$ ipython --no-banner

In [1]: import numpy as np

In [2]: from numpy import linalg as LA

In [3]: np.set_printoptions(precision=2, suppress=True, linewidth=100, legacy="1.25")

In [4]: def tidy(a):
   ...:     return np.round(a, 2) + 0
   ...: 

In [5]: m1 = np.minimum.outer(np.arange(1, 6), np.arange(1, 6)) * -1

In [6]: m1
Out[6]: 
array([[-1, -1, -1, -1, -1],
       [-1, -2, -2, -2, -2],
       [-1, -2, -3, -3, -3],
       [-1, -2, -3, -4, -4],
       [-1, -2, -3, -4, -5]])

In [7]: ev, V = LA.eigh(m1)

In [8]: x = np.array([2, 2, 3, 5, 1])

In [9]: tidy(LA.eigvalsh(m1[1:, 1:]))
Out[9]: array([-12.01,  -1.24,  -0.47,  -0.29])

In [10]: M = np.load("block19.npy")

In [11]: M
Out[11]: 
array([[0, 0, 0],
       [0, 3, 0],
       [0, 0, 0],
       [0, 0, 0],
       [0, 0, 0]])

In [12]: left, sigma, Vt = LA.svd(M)

In [13]: V = Vt[:(sigma > 1e-8).sum()]

In [14]: rng = np.random.default_rng(37594)

In [15]: x = M[1] + -3 * M[0] + rng.integers(2) * np.eye(3)[1]

In [16]: x
Out[16]: array([0., 3., 0.])

In [17]: tidy(LA.norm(x - V.T @ V @ x))
Out[17]: 0.0

In [18]: LA.matrix_rank(np.vstack([M, x]))
Out[18]: 1

In [19]: J = np.load("run13.npy")

In [20]: J
Out[20]: 
array([[ 5,  5,  5,  9,  9,  9],
       [10,  5,  0, 18,  9,  0],
       [-5,  0, 10, -9,  0, 18],
       [ 0,  0,  0,  8,  8,  8],
       [ 0,  0,  0, 16,  8,  0],
       [ 0,  0,  0, -8,  0, 16]])

In [21]: M2 = J + rng.integers(-2, 3, (6, 5)) @ rng.integers(-2, 3, (5, 6))

In [22]: M2
Out[22]: 
array([[  2,  -4,   3,   1,   9,   6],
       [ 11,  11,  -1,  27,   7,   2],
       [-13,   7,  22,  -9,  10,  21],
       [ -2,   7,   6,  12,  12,  11],
       [  3,   3,  -2,  24,   4,  -3],
       [  2,   2,   2, -12,   3,  10]])

In [23]: M2 - J
Out[23]: 
array([[-3, -9, -2, -8,  0, -3],
       [ 1,  6, -1,  9, -2,  2],
       [-8,  7, 12,  0, 10,  3],
       [-2,  7,  6,  4,  4,  3],
       [ 3,  3, -2,  8, -4, -3],
       [ 2,  2,  2, -4,  3, -6]])

In [24]: tidy(LA.svd(M2 - J, compute_uv=False))
Out[24]: array([22.98, 19.  ,  8.21,  3.99,  1.17,  0.  ])

In [25]: LA.matrix_rank(M2 - J, tol=1e-8)
Out[25]: 5

In [26]: M2 = J ** -1
---------------------------------------------------------------------------
ValueError                                Traceback (most recent call last)
Cell In[26], line 1
----> 1 M2 = J ** -1

ValueError: Integers to negative integer powers are not allowed.

In [27]: M2 = LA.invert(J)
---------------------------------------------------------------------------
AttributeError                            Traceback (most recent call last)
Cell In[27], line 1
----> 1 M2 = LA.invert(J)

AttributeError: module 'numpy.linalg' has no attribute 'invert'

In [28]: M2 = LA.inv(J)

In [29]: tidy(LA.slogdet(J)[0])
Out[29]: 1.0

In [30]: tidy(LA.cond(J))
Out[30]: 70.68

In [31]: tidy(LA.det(J) * M2)
Out[31]: 
array([[-25600.,  25600.,  12800.,  28800., -28800., -14400.],
       [ 51200., -38400., -25600., -57600.,  43200.,  28800.],
       [-12800.,  12800.,  12800.,  14400., -14400., -14400.],
       [     0.,      0.,      0., -16000.,  16000.,   8000.],
       [     0.,      0.,      0.,  32000., -24000., -16000.],
       [     0.,      0.,      0.,  -8000.,   8000.,   8000.]])

In [32]: tidy(LA.inv(M2))
Out[32]: 
array([[ 5.,  5.,  5.,  9.,  9.,  9.],
       [10.,  5.,  0., 18.,  9.,  0.],
       [-5.,  0., 10., -9.,  0., 18.],
       [ 0.,  0.,  0.,  8.,  8.,  8.],
       [ 0.,  0.,  0., 16.,  8.,  0.],
       [ 0.,  0.,  0., -8.,  0., 16.]])

In [33]: (np.abs(M2) > 1e-9).astype(int)
Out[33]: 
array([[1, 1, 1, 1, 1, 1],
       [1, 1, 1, 1, 1, 1],
       [1, 1, 1, 1, 1, 1],
       [0, 0, 0, 1, 1, 1],
       [0, 0, 0, 1, 1, 1],
       [0, 0, 0, 1, 1, 1]])
